In [1]: import numpy as np

In [2]: np.set_printoptions(suppress=True, linewidth=140)

In [3]: tidy = lambda a: np.round(a, 2) + 0

In [4]: A = np.loadtxt("m.csv", delimiter=",")

In [5]: A
Out[5]: 
array([[  1.,  -4.,  16., -64.],
       [  1.,  -3.,   9., -27.],
       [  1.,  -2.,   4.,  -8.],
       [  1.,  -1.,   1.,  -1.],
       [  1.,   0.,   0.,   0.],
       [  1.,   1.,   1.,   1.],
       [  1.,   2.,   4.,   8.],
       [  1.,   3.,   9.,  27.],
       [  1.,   4.,  16.,  64.],
       [  1.,   5.,  25., 125.],
       [  1.,   6.,  36., 216.],
       [  1.,   7.,  49., 343.],
       [  1.,   8.,  64., 512.]])

In [6]: P = A @ np.linalg.solve(A.T @ A, A.T)

In [7]: tidy(np.diag(P))
Out[7]: array([0.73, 0.27, 0.23, 0.25, 0.23, 0.19, 0.17, 0.19, 0.23, 0.25, 0.23, 0.27, 0.73])

In [8]: tidy(P @ A[:, 1])
Out[8]: array([-4., -3., -2., -1.,  0.,  1.,  2.,  3.,  4.,  5.,  6.,  7.,  8.])

In [9]: tidy(np.trace(P))
Out[9]: np.float64(4.0)

In [10]: tidy(np.linalg.eigvalsh(P))
Out[10]: array([0., 0., 0., 0., 0., 0., 0., 0., 0., 1., 1., 1., 1.])

In [11]: Uu, sigma, vt = np.linalg.svd(A)

In [12]: np.argmax(sigma[:-1] / (sigma[1:] + 1e-6)) + 1
Out[12]: np.int64(1)

In [13]: tidy(sigma)
Out[13]: array([678.35,  31.93,   7.02,   2.05])

In [14]: A2 = Uu[:, :1] @ np.diag(sigma[:1]) @ vt[:1]

In [15]: tidy(np.linalg.norm(A - A2) / np.linalg.norm(A))
Out[15]: np.float64(0.05)

In [16]: tidy(np.linalg.norm(A - A2, 2)), tidy(sigma[1])
Out[16]: (np.float64(31.93), np.float64(31.93))

In [17]: x0 = np.array([3, 1, 2, 1])

In [18]: rhs = A @ x0

In [19]: tidy(np.linalg.solve(A.T @ A, A.T @ rhs))
Out[19]: array([3., 1., 2., 1.])

In [20]: rng = np.random.default_rng(16)

In [21]: rhs = rhs + 0.05 * rng.normal(size=13)

In [22]: tidy(rhs)
Out[22]: array([-33.03,  -8.97,   1.05,   3.05,   3.09,   6.98,  21.03,  50.98, 102.93, 182.96, 297.01, 450.95, 650.99])

In [23]: beta, *_ = np.linalg.lstsq(A, rhs)

In [24]: [round(float(np.linalg.norm(np.linalg.solve(A.T @ A + lam * np.eye(4), A.T @ rhs))), 2) for lam in (0, 1, 10, 100)]
Out[24]: [3.9, 3.53, 2.73, 2.29]

In [25]: tidy(beta)
Out[25]: array([3.05, 0.99, 2.  , 1.  ])

In [26]: beta.round()
Out[26]: array([3., 1., 2., 1.])

In [27]: feats = np.loadtxt("a.csv", delimiter=",")

In [28]: tidy(feats)
Out[28]: 
array([[ 1.  ,  0.  ,  0.  ,  0.  ],
       [ 0.  ,  0.71, -0.71,  0.  ],
       [ 0.  ,  0.71,  0.71,  0.  ],
       [ 0.  ,  0.  ,  0.  ,  1.  ]])

In [29]: u, r1 = feats[3], feats[2]

In [30]: u @ u
Out[30]: np.float64(1.0)

In [31]: u @ r1
Out[31]: np.float64(0.0)

In [32]: p = (u @ r1) / (u @ u) * u

In [33]: tidy(np.linalg.norm(u + r1) ** 2 + np.linalg.norm(u - r1) ** 2)
Out[33]: np.float64(4.0)

In [34]: P = np.triu(np.array([[5, 3, 0, 2], [5, 2, 5, 3], [3, -1, -2, -1], [0, -3, 4, -1]]), 1) + np.eye(4)

In [35]: A2 = P @ feats @ np.linalg.inv(P)

In [36]: tidy(np.poly(A2))
Out[36]: array([ 1.  , -3.41,  4.83, -3.41,  1.  ])

In [37]: tidy(A2)
Out[37]: 
array([[  1.  ,  -0.88,   2.27,   4.91],
       [  0.  ,   4.24, -18.38, -28.11],
       [  0.  ,   0.71,  -2.83,  -5.95],
       [  0.  ,   0.  ,   0.  ,   1.  ]])

In [38]: tidy(np.trace(A2)), tidy(np.trace(feats))
Out[38]: (np.float64(3.41), np.float64(3.41))

In [39]: np.linalg.matrix_rank(A2)
Out[39]: np.int64(4)

In [40]: A2 = np.array([[0, 2], [1, 0], [0, -2], [2, -1]])

In [41]: tidy(A2.T @ feats.T)
Out[41]: 
array([[ 0.  ,  0.71,  0.71,  2.  ],
       [ 2.  ,  1.41, -1.41, -1.  ]])

In [42]: np.vstack([feats, A2.T]).shape
Out[42]: (6, 4)

In [43]: np.linalg.matrix_rank(feats @ A2)
Out[43]: np.int64(2)

In [44]: arr = np.load("block1.npy")

In [45]: arr
Out[45]: 
array([[0, 7, 0],
       [0, 4, 3],
       [5, 0, 0],
       [1, 0, 0],
       [0, 0, 0],
       [0, 6, 1],
       [0, 0, 0],
       [0, 0, 0],
       [0, 0, 0],
       [1, 6, 7],
       [0, 0, 0],
       [0, 0, 0],
       [0, 0, 0],
       [5, 0, 0],
       [0, 0, 0],
       [0, 5, 2],
       [0, 0, 0],
       [0, 0, 0],
       [0, 4, 0],
       [0, 0, 0],
       [0, 0, 0],
       [0, 7, 0],
       [0, 1, 0],
       [0, 0, 0],
       [0, 0, 0],
       [0, 0, 0]])

In [46]: x0 = np.array([-2, -4, -4])

In [47]: rhs = arr @ x0

In [48]: rhs
Out[48]: array([-28, -28, -10,  -2,   0, -28,   0,   0,   0, -54,   0,   0,   0, -10,   0, -28,   0,   0, -16,   0,   0, -28,  -4,   0,   0,   0])

In [49]: tidy(np.linalg.lstsq(arr, rhs)[0])
Out[49]: array([-2., -4., -4.])

In [50]: tidy(np.linalg.pinv(arr) @ arr)
Out[50]: 
array([[1., 0., 0.],
       [0., 1., 0.],
       [0., 0., 1.]])

In [51]: rhs = rhs + 0.1 * rng.normal(size=26)

In [52]: tidy(rhs)
Out[52]: 
array([-27.89, -27.94,  -9.94,  -1.97,  -0.02, -28.19,   0.1 ,  -0.15,   0.02, -54.01,   0.01,   0.03,  -0.03,  -9.91,  -0.13, -27.92,
        -0.17,   0.12, -16.05,   0.04,   0.15, -28.22,  -4.03,   0.06,   0.09,   0.14])

In [53]: beta, *_ = np.linalg.lstsq(arr, rhs)

In [54]: tidy(beta)
Out[54]: array([-1.99, -4.01, -3.99])

In [55]: tidy(np.linalg.norm(rhs - arr @ beta))
Out[55]: np.float64(0.49)

In [56]: tidy(arr.T @ (rhs - arr @ beta))
Out[56]: array([0., 0., 0.])

In [57]: Xs = (arr - arr.mean(axis=0)) / arr.std(axis=0)

In [58]: tidy(Xs.std(axis=0))
Out[58]: array([1., 1., 1.])

In [59]: beta = np.linalg.lstsq(np.delete(Xs, 1, axis=1), Xs[:, 1])[0]

In [60]: tidy(1 - np.var(Xs[:, 1] - np.delete(Xs, 1, axis=1) @ beta))
Out[60]: np.float64(0.29)

In [61]: gram = np.cov(arr, rowvar=False)

In [62]: tidy(gram)
Out[62]: 
array([[ 1.86, -0.5 ,  0.04],
       [-0.5 ,  6.66,  2.  ],
       [ 0.04,  2.  ,  2.26]])

In [63]: tidy(np.polyfit(arr[:, 0], arr[:, 2], 1))
Out[63]: array([0.02, 0.49])

In [64]: np.argsort(-arr.std(axis=0).round(6), kind="stable")
Out[64]: array([1, 2, 0])
